$ ipython --no-banner

In [1]: import numpy as np

In [2]: import numpy.linalg as la

In [3]: np.set_printoptions(precision=3, suppress=True, linewidth=160, sign=" ")

In [4]: basis = np.array([[0, 2, 1]])

In [5]: rng = np.random.default_rng(15)

In [6]: mat = rng.normal(size=(13, 1)) @ basis + np.array([2, -2, 1])

In [7]: print(mat)
[[ 2.    -4.862 -0.431]
 [ 2.    -3.873  0.063]
 [ 2.    -1.212  1.394]
 [ 2.    -3.048  0.476]
 [ 2.    -0.949  1.526]
 [ 2.    -0.385  1.807]
 [ 2.    -4.887 -0.444]
 [ 2.     0.034  2.017]
 [ 2.    -3.191  0.404]
 [ 2.     2.188  3.094]
 [ 2.    -0.543  1.729]
 [ 2.    -3.078  0.461]
 [ 2.    -1.597  1.201]]

In [8]: # rows and columns are dependent

In [9]: print(np.allclose(mat[:-1].T @ la.lstsq(mat[:-1].T, mat[-1])[0], mat[-1]))
True

In [10]: la.lstsq(mat[:-1].T, mat[-1])[2]
Out[10]: np.int32(2)

In [11]: np.unique(mat.round(6), axis=0).shape
Out[11]: (13, 3)

In [12]: la.matrix_rank(mat, rtol=0.1)
Out[12]: np.int64(2)

In [13]: print([round(float(x), 3) for x in la.svd(mat, compute_uv=False)[:3]])
[11.63, 6.706, 0.0]

In [14]: np.argsort(-la.norm(mat, axis=0).round(6), kind="stable")[:3]
Out[14]: array([ 1,  0,  2])

In [15]: m1 = np.array([[-1, -1, 9], [2, 1, -15], [0, -3, 9], [-3, 5, 3]])

In [16]: # rank 2

In [17]: la.matrix_rank(m1, rtol=0.1)
Out[17]: np.int64(2)

In [18]: np.round(la.norm(m1, 2) / la.norm(m1), 3)
Out[18]: np.float64(0.953)

In [19]: W1 = np.array([[3, -1, -3, 2, 0], [-2, -1, 2, -2, -2], [2, 3, -3, 2, 0]])

In [20]: beta = np.array([1, 0, 3, 1, -3])

In [21]: hid = np.maximum(m1 @ W1 + beta, 0)

In [22]: la.matrix_rank(hid)
Out[22]: np.int64(4)

In [23]: basis = np.array([[-2, 3], [4, -5], [4, -2], [-6, -7], [3, 4]])

In [24]: print(hid @ basis)
[[ -34 -224]
 [ 176  -88]
 [ -71 -238]
 [  80  -61]]

In [25]: (hid @ basis).round(6).argmax(axis=1)
Out[25]: array([ 0,  0,  0,  0])

In [26]: u = np.array([0, 1])

In [27]: np.cross(m1[3, :3], m1[1, :3])
Out[27]: array([-78, -39, -13])

In [28]: u, r1 = m1[0], m1[2]

In [29]: u @ r1
Out[29]: np.int64(84)

In [30]: pr = (u @ r1) / (u @ u) * u

In [31]: la.matrix_rank(np.outer(u, r1))
Out[31]: np.int64(1)

In [32]: np.outer(u, r1)
Out[32]: 
array([[  0,   3,  -9],
       [  0,   3,  -9],
       [  0, -27,  81]])

In [33]: U, sv, vt = la.svd(m1)

In [34]: print(sv.round(3) + 0)
[ 20.128   6.393   0.   ]

In [35]: other = U[:, :2] @ np.diag(sv[:2]) @ vt[:2]

In [36]: round(float(la.norm(m1 - other) / la.norm(m1)), 3)
Out[36]: 0.0

In [37]: round(la.norm(m1 - other, 2), 3), round(float(sv[2]), 3)
Out[37]: (np.float64(0.0), 0.0)

In [38]: la.matrix_rank(m1, rtol=0.05)
Out[38]: np.int64(2)
